>>> import numpy as np
>>> import numpy.linalg as la
>>> np.set_printoptions(precision=2, suppress=True, linewidth=100)
>>> data = np.array([[4, -2, 0], [-2, 5, 0], [0, 0, 0]])
>>> print(data)
[[ 4 -2  0]
 [-2  5  0]
 [ 0  0  0]]
>>> print((la.matrix_power((data != 0) + (data.T != 0) + np.eye(3), 3) > 0).astype(int))
[[1 1 0]
 [1 1 0]
 [0 0 1]]
>>> print(np.sort(la.eigvals(data).real))
[0.   2.44 6.56]
>>> print(np.round(la.det(data), 2))
0.0
>>> print(data @ data)
[[ 20 -18   0]
 [-18  29   0]
 [  0   0   0]]
>>> W0 = np.loadtxt("m.csv", delimiter=",")
>>> print(W0)
[[  0.14  -0.04   0.25]
 [  7.47   3.4   -0.87]
 [ 22.78   2.06  -0.04]
 [ 46.77   1.41   0.05]
 [  2.71  -1.15   0.61]
 [-13.87  -2.15  -0.17]
 [  3.86  -1.72  -0.8 ]
 [ 30.78  -0.15  -0.36]
 [  6.23   5.19   1.03]
 [ 17.23  -0.76   0.48]
 [ 29.07  -0.19  -0.32]
 [-30.69  -0.06   0.01]
 [ 27.39  -7.14  -0.25]
 [-27.15  -6.27   0.85]
 [ -1.78  -2.62  -0.85]
 [ -0.17  -4.85   0.95]
 [ 25.    -8.62   0.35]
 [-11.13 -12.26   0.49]
 [-23.4    6.16   0.45]
 [-10.34   4.22  -0.04]
 [-11.9   -3.96   0.28]]
>>> D = la.norm(W0[:, None] - W0[None], axis=-1)
>>> print(np.flatnonzero(D[0] < D.mean() / 2))
[ 0  1  4  6  8 14 15 19]
>>> print(D.shape)
(21, 21)
>>> print(np.unravel_index(D.round(6).argmax(), D.shape))
(np.int64(3), np.int64(11))
>>> print(D[:5, :5])
[[ 0.    8.17 22.74 46.65  2.82]
 [ 8.17  0.   15.39 39.36  6.75]
 [22.74 15.39  0.   24.   20.34]
 [46.65 39.36 24.    0.   44.14]
 [ 2.82  6.75 20.34 44.14  0.  ]]
>>> Z = W0[[3, 12]].astype(float)
>>> for _ in range(4):
...     z = la.norm(W0[:, None] - Z, axis=-1).argmin(axis=1)
...     Z = np.array([W0[z == j].mean(axis=0) for j in range(2)])
... 
>>> print(z)
[1 1 0 0 1 1 1 0 1 0 0 1 0 1 1 1 0 1 1 1 1]
>>> print(np.abs(Z[1] - Z[0]).argmax())
0
>>> print(Z)
[[28.43 -1.91 -0.01]
 [-7.86 -1.15  0.16]]
>>> A2 = np.c_[W0[:, :1] @ np.array([[0]]), np.array([1, 1, 0, 1, -2, 2, -1, -1, 1, 1, 1, 1, -2, -1, 1, 0, 0, -1, 1, 1, -1])]
>>> print(A2)
[[ 0.  1.]
 [ 0.  1.]
 [ 0.  0.]
 [ 0.  1.]
 [ 0. -2.]
 [ 0.  2.]
 [ 0. -1.]
 [ 0. -1.]
 [ 0.  1.]
 [ 0.  1.]
 [ 0.  1.]
 [ 0.  1.]
 [ 0. -2.]
 [ 0. -1.]
 [ 0.  1.]
 [ 0.  0.]
 [ 0.  0.]
 [ 0. -1.]
 [ 0.  1.]
 [ 0.  1.]
 [ 0. -1.]]
>>> print(la.matrix_rank(A2))
1
>>> print(la.lstsq(W0, A2[:, 0])[0])
[0. 0. 0.]
>>> F = np.array([[2, 0, 0], [0, -2, 0], [0, 0, -2]])
>>> print(la.lstsq(data[:-1].T, data[-1])[2])
2
>>> K = np.load("out15.npy")
>>> print(K)
[[ 0.51  0.38  0.38]
 [-0.6  -0.4   0.22]
 [-0.51 -0.33  0.14]
 [ 0.21  0.14  0.06]
 [-0.27 -0.31 -0.86]
 [-0.81 -0.66 -0.61]
 [ 0.07  0.07  0.23]
 [-0.21 -0.23 -0.7 ]
 [ 0.07  0.08  0.31]
 [-0.81 -0.66 -0.61]
 [-0.45 -0.25  0.43]
 [-0.21 -0.15 -0.15]
 [-0.91 -0.74  0.24]
 [-0.92 -0.79 -0.41]
 [-0.65 -0.41  0.41]
 [ 0.34  0.27  0.48]
 [ 0.07  0.01 -0.3 ]
 [ 0.56  0.32 -0.56]
 [-0.34 -0.3  -0.66]
 [ 0.14  0.07 -0.17]
 [ 0.4   0.27  0.12]
 [ 0.6   0.44  0.23]
 [ 0.81  0.64  0.41]
 [ 0.14  0.11  0.19]
 [-0.51 -0.35 -0.13]
 [ 0.75  0.54 -0.11]
 [-0.75 -0.54  0.11]]
>>> U, sig, Vt = la.svd(K)
>>> print(sig)
[3.6  1.94 0.13]
>>> print(np.argmax(sig[:-1] / (sig[1:] + 1e-6)) + 1)
2
>>> A2 = U[:, :2] @ np.diag(sig[:2]) @ Vt[:2]
>>> print(round(float(la.norm(K - A2) / la.norm(K)), 2))
0.03
>>> print(np.round(np.abs(K - A2).max(), 2))
0.06
>>> print(A2)
[[ 0.49  0.4   0.38]
 [-0.59 -0.41  0.22]
 [-0.5  -0.35  0.14]
 [ 0.2   0.15  0.06]
 [-0.28 -0.3  -0.86]
 [-0.81 -0.66 -0.61]
 [ 0.07  0.07  0.23]
 [-0.21 -0.23 -0.7 ]
 [ 0.07  0.08  0.31]
 [-0.81 -0.66 -0.61]
 [-0.43 -0.27  0.43]
 [-0.2  -0.16 -0.15]
 [-0.96 -0.68  0.23]
 [-0.95 -0.75 -0.41]
 [-0.64 -0.42  0.41]
 [ 0.32  0.29  0.48]
 [ 0.07  0.02 -0.3 ]
 [ 0.55  0.34 -0.56]
 [-0.33 -0.31 -0.66]
 [ 0.13  0.08 -0.17]
 [ 0.38  0.29  0.12]
 [ 0.59  0.46  0.23]
 [ 0.81  0.64  0.41]
 [ 0.13  0.12  0.19]
 [-0.49 -0.37 -0.13]
 [ 0.75  0.54 -0.11]
 [-0.75 -0.54  0.11]]
>>> print(la.matrix_rank(A2))
2
>>> print(la.matrix_rank(K, rtol=0.05))
2
>>> D = la.norm(A2[:, None] - A2[None], axis=-1)
>>> print((D + 1e9 * np.eye(27)).round(6).argmin(axis=1))
[21  2  1 23  7  9  8 18  6  5 14 16 26  5  1  0 19 25  7 16  3  0 21  6  2 21  1]
>>> print(np.unravel_index(D.round(6).argmax(), D.shape))
(np.int64(13), np.int64(22))
